$ python3 -q
>>> import numpy as np
>>> from numpy import linalg as LA
>>> np.set_printoptions(precision=2, suppress=True, linewidth=160, legacy="1.25")
>>> def rnd(a):
...     return np.round(a, 2) + 0
... 
>>> feats = np.load("dump.npy")
>>> feats
array([[0, 0, 0, 1],
       [0, 0, 1, 0],
       [0, 1, 0, 0],
       [1, 0, 0, 0]])
>>> rnd(LA.eigvalsh(feats).min())
-1.0
>>> try:
...     LA.cholesky(feats)
... except LA.LinAlgError as e:
...     print(e)
... 
Matrix is not positive definite
>>> np.all(LA.eigvalsh(feats) > 0)
False
>>> rnd(np.sort(np.abs(LA.eigvals(feats)))[::-1])
array([1., 1., 1., 1.])
>>> feats.sum(axis=1)
array([1, 1, 1, 1])
>>> feats @ np.ones(4)
array([1., 1., 1., 1.])
>>> pr = np.eye(4)[0]
>>> for _ in range(3):
...     pr = pr @ feats
...     print(pr.round(2))
... 
[0. 0. 0. 1.]
[1. 0. 0. 0.]
[0. 0. 0. 1.]
>>> rnd(LA.svd(feats, compute_uv=False))
array([1., 1., 1., 1.])
>>> rnd(LA.norm(feats, axis=0))
array([1., 1., 1., 1.])
>>> feats.T @ feats
array([[1, 0, 0, 0],
       [0, 1, 0, 0],
       [0, 0, 1, 0],
       [0, 0, 0, 1]])
>>> ev, vecs = LA.eigh(feats)
>>> vec = np.array([2, 0, 3, 0])
>>> rnd(vecs * np.maximum(ev, 0) @ vecs.T)
array([[0.5, 0. , 0. , 0.5],
       [0. , 0.5, 0.5, 0. ],
       [0. , 0.5, 0.5, 0. ],
       [0.5, 0. , 0. , 0.5]])
>>> np.abs(feats).sum(axis=1).max(), np.abs(ev).max()
(1, 1.0)
>>> rnd(LA.eigvalsh(feats[1:, 1:]))
array([-1.,  0.,  1.])
>>> vec @ feats @ vec
0
>>> mat = np.array([[0, 1, 1], [1, 0, 0], [1, 0, 0]])
>>> mat
array([[0, 1, 1],
       [1, 0, 0],
       [1, 0, 0]])
>>> # equal to its transpose
>>> np.all(LA.eigvalsh(mat) > 0)
False
>>> ev, vecs = LA.eigh(mat)
>>> np.abs(vecs[:, -1]).round(6).argmax()
0
>>> rnd(vecs.T @ vecs)
array([[1., 0., 0.],
       [0., 1., 0.],
       [0., 0., 1.]])
>>> rnd(ev)
array([-1.41,  0.  ,  1.41])
>>> ev.sum(), np.trace(mat)
(0.0, 0)
>>> rnd(LA.eigvalsh(mat @ mat))
array([0., 2., 2.])
>>> def softmax(z):
...     e = np.exp(z - z.max(axis=-1, keepdims=True))
...     return e / e.sum(axis=-1, keepdims=True)
... 
>>> rnd(softmax(mat[1] + -3))
array([0.58, 0.21, 0.21])
>>> scores = mat @ mat.T / np.sqrt(3)
>>> rnd(softmax(scores)[1] @ mat)
array([0.78, 0.22, 0.22])
>>> r0 = np.array([-2, -2, 2])
>>> np.array([np.convolve(row, r0, "same") for row in mat])
array([[-2, -4,  0],
       [-2,  2,  0],
       [-2,  2,  0]])
>>> np.polyval(r0, mat[2])
array([-2,  2,  2])
>>> np.cross(mat[2, :3], mat[0, :3])
array([ 0, -1,  1])
>>> np.convolve(mat[2], r0)
array([-2, -2,  2,  0,  0])
>>> m1 = np.load("block12.npy")
>>> rnd(m1)
array([[-0.5 ,  0.  ,  0.87],
       [ 0.  ,  1.  ,  0.  ],
       [-0.87,  0.  , -0.5 ]])
>>> # 2 blocks once reordered
>>> Q = m1.astype(float).copy()
>>> for j in range(3):
...     Q[:, j] -= Q[:, :j] @ (Q[:, :j].T @ Q[:, j])
...     Q[:, j] /= LA.norm(Q[:, j])
... 
>>> rnd(Q)
array([[-0.5 ,  0.  ,  0.87],
       [ 0.  ,  1.  ,  0.  ],
       [-0.87,  0.  , -0.5 ]])
>>> rnd(Q.T @ Q)
array([[1., 0., 0.],
       [0., 1., 0.],
       [0., 0., 1.]])
>>> other = LA.inv(m1)
>>> np.allclose(other, m1.T)
True
>>> rnd(LA.inv(other))
array([[-0.5 ,  0.  ,  0.87],
       [ 0.  ,  1.  ,  0.  ],
       [-0.87,  0.  , -0.5 ]])
>>> hat = np.triu(np.array([[0, 1, 2, 1], [1, 2, 0, 0], [2, 0, 2, 0], [1, 1, 1, 2]]), 1) + np.eye(4)
>>> other = hat @ feats @ LA.inv(hat)
>>> other
array([[ 1.,  1., -1.,  0.],
       [ 0.,  0.,  1.,  0.],
       [ 0.,  1.,  0.,  0.],
       [ 1., -1., -2., -1.]])
>>> np.trace(other), np.trace(feats)
(0.0, 0)
>>> hat = np.triu(np.array([[0, -5, -5], [0, -5, 3], [-2, -2, -5]]), 1) + np.eye(3)
>>> other = hat @ m1 @ LA.inv(hat)
>>> LA.matrix_rank(other)
3
>>> vec = np.array([0, 2, 1])
>>> rnd(LA.inv(m1))
array([[-0.5 ,  0.  , -0.87],
       [ 0.  ,  1.  ,  0.  ],
       [ 0.87,  0.  , -0.5 ]])
>>> rnd(m1.T @ (m1 @ vec))
array([0., 2., 1.])
>>> [p for p in range(1, 25) if np.allclose(LA.matrix_power(m1, p), np.eye(3))]
[3, 6, 9, 12, 15, 18, 21, 24]
>>> rnd(LA.norm(vec)), rnd(LA.norm(m1 @ vec))
(2.24, 2.24)
>>> rnd(LA.det(m1))
1.0
>>> rng = np.random.default_rng(375)
>>> data = np.triu(rng.random((4, 4)) < 0.6, 1).astype(int)
>>> data = data + data.T
>>> data
array([[0, 0, 1, 1],
       [0, 0, 1, 0],
       [1, 1, 0, 0],
       [1, 0, 0, 0]])
>>> Q, Rm = LA.qr(m1)
>>> rnd(np.trace(Q @ Q.T))
3.0
>>> Q.shape, Rm.shape
((3, 3), (3, 3))
>>> X = np.load("m.npy")
>>> X
array([[ -3,   1,   0,   2],
       [ -3, -28,   2,   0],
       [  3,  -2, -24,   2],
       [ -3,   3,  -3,  15]])
>>> lab = rng.permutation(4)
>>> lab
array([3, 0, 2, 1])
>>> other = X[lab][:, lab]
>>> rnd(np.sort(np.abs(LA.eigvals(other))))
array([ 2.67, 14.46, 25.9 , 25.9 ])
>>> np.trace(other)
-40
>>> np.diag(other)
array([ 15,  -3, -24, -28])
>>> np.allclose(other, X)
False
>>> rnd(LA.norm(mat, 2) / LA.norm(mat))
0.71
>>> [round(float(x), 2) for x in LA.svd(mat, compute_uv=False)[:3]]
[1.41, 1.41, 0.0]
>>> other = LA.inv(X)
>>> rnd(LA.slogdet(X)[0])
-1.0
>>> rnd(X @ other)
array([[1., 0., 0., 0.],
       [0., 1., 0., 0.],
       [0., 0., 1., 0.],
       [0., 0., 0., 1.]])
>>> rnd(LA.det(X) * LA.det(other))
1.0
>>> cov = X.T @ X
>>> rnd(LA.svd(X, compute_uv=False) ** 2)
array([810.45, 611.95, 227.65,   5.95])
>>> np.trace(cov), (X ** 2).sum()
(1656, 1656)
>>> LA.matrix_rank(cov)
4
>>> rnd(LA.eigvalsh(cov)[::-1])
array([810.45, 611.95, 227.65,   5.95])
>>> np.allclose(cov, cov.T)
True
>>> arr = np.load("arr.npy")
>>> arr
array([[ -3.03,  -3.26,  26.88],
       [  6.24,  -4.36, -19.96],
       [ -1.11,  -5.3 ,   9.92],
       [-11.97,   0.06, -17.7 ],
       [-18.34,   2.85,  38.36],
       [  5.37,  -2.29,  16.11],
       [ -6.07,   1.18,   3.16],
       [  1.44,  -1.55,  23.01],
       [-16.08,  -1.13,  16.74],
       [ -6.11,   1.76, -11.82],
       [ 22.95,   2.86,  19.59],
       [ 15.5 ,  -0.53,   5.02],
       [ 12.97,  -7.61,   1.19],
       [-13.02,  -5.37,  29.87],
       [ -4.1 ,   5.36, -29.42]])
>>> hat = arr @ LA.solve(arr.T @ arr, arr.T)
>>> LA.matrix_rank(np.eye(15) - hat)
12
>>> lab = arr[:, 0] > np.median(arr[:, 0])
>>> r0 = arr[lab].mean(axis=0) - arr[~lab].mean(axis=0)
>>> rnd(r0)
array([18.89, -2.86,  0.83])
>>> (((arr - arr.mean(axis=0)) @ r0 > 0) == lab).mean()
1.0
